In [1]: import numpy as np

In [2]: np.set_printoptions(precision=3, suppress=True, linewidth=100)

In [3]: arr = np.loadtxt("dump.csv", delimiter=",")

In [4]: print(arr)
[[  2.63   -0.359   1.072   2.218]
 [ -3.725   0.444  -2.784  -2.405]
 [  0.025  -0.992  -1.348   0.069]
 [ -7.537   0.465  -8.17   -4.648]
 [ -7.467  -0.486 -12.735  -3.097]]

In [5]: T = np.stack([arr, -3 * arr, arr[::-1]])

In [6]: print(T.shape)
(3, 5, 4)

In [7]: print(np.linalg.matrix_rank(T.reshape(3, -1)))
2

In [8]: print(np.linalg.norm(T, axis=(1, 2)))
[20.412 61.237 20.412]

In [9]: print((T @ arr.T).shape)
(3, 5, 5)

In [10]: out = np.c_[arr[:, :3] @ np.array([[-1, -5, -8], [8, -6, 1], [-2, -8, -5]]), np.array([-2, 7, -3, -8, -3])]

In [11]: print(out)
[[ -7.646 -19.572 -26.759  -2.   ]
 [ 12.845  38.233  44.164   7.   ]
 [ -5.265  16.611   5.548  -3.   ]
 [ 27.597 100.255 101.611  -8.   ]
 [ 29.049 142.131 122.925  -3.   ]]

In [12]: print(np.linalg.norm(np.linalg.qr(arr)[0].T @ out, axis=0) ** 2 / ((out ** 2).sum(axis=0) + 1e-12))
[1.    1.    1.    0.893]

In [13]: q, vecs = np.linalg.qr(arr[:, :2])[0], np.linalg.qr(arr[:, 2:])[0]

In [14]: s = np.linalg.svd(q.T @ vecs, compute_uv=False)

In [15]: print(s)
[1.    0.773]

In [16]: proj = arr @ np.linalg.solve(arr.T @ arr, arr.T)

In [17]: print(proj @ arr[:, 2])
[  1.072  -2.784  -1.348  -8.17  -12.735]

In [18]: W0 = np.array([[2, -2, -3, 0], [-1, 3, 3, 2], [-1, -2, 0, -1]])

In [19]: W0[1] = W0[0]

In [20]: print(W0)
[[ 2 -2 -3  0]
 [ 2 -2 -3  0]
 [-1 -2  0 -1]]

In [21]: # rank 2

In [22]: x = np.array([1, 2, 1, 1])

In [23]: print(np.linalg.norm(W0 @ x) <= np.linalg.norm(W0, 2) * np.linalg.norm(x) + 1e-9)
True

In [24]: x @ W0
---------------------------------------------------------------------------
ValueError                                Traceback (most recent call last)
Cell In[24], line 1
----> 1 x @ W0

ValueError: matmul: Input operand 1 has a mismatch in its core dimension 0, with gufunc signature (n?,k),(k,m?)->(n?,m?) (size 3 is different from 4)

In [25]: print(W0 * x)
[[ 2 -4 -3  0]
 [ 2 -4 -3  0]
 [-1 -4  0 -1]]

In [26]: print(np.sign((W0 @ x).round(6)))
[-1 -1 -1]

In [27]: rk = np.linalg.matrix_rank(W0)

In [28]: print(rk)
2

In [29]: ns = np.linalg.svd(W0)[2][rk:].T

In [30]: print(ns @ ns.T)
[[ 0.5   -0.143  0.429 -0.214]
 [-0.143  0.224 -0.245 -0.306]
 [ 0.429 -0.245  0.449  0.061]
 [-0.214 -0.306  0.061  0.827]]

In [31]: print(ns.shape)
(4, 2)

In [32]: print(np.allclose(W0 @ ns, 0))
True

In [33]: print([int(np.linalg.matrix_rank(np.delete(W0, i, axis=0))) for i in range(3)])
[2, 2, 1]

In [34]: print(np.linalg.matrix_rank(W0.T @ W0), np.linalg.matrix_rank(W0 @ W0.T))
2 2

In [35]: print(np.round(W0 @ ns, 3) + 0)
[[0. 0.]
 [0. 0.]
 [0. 0.]]
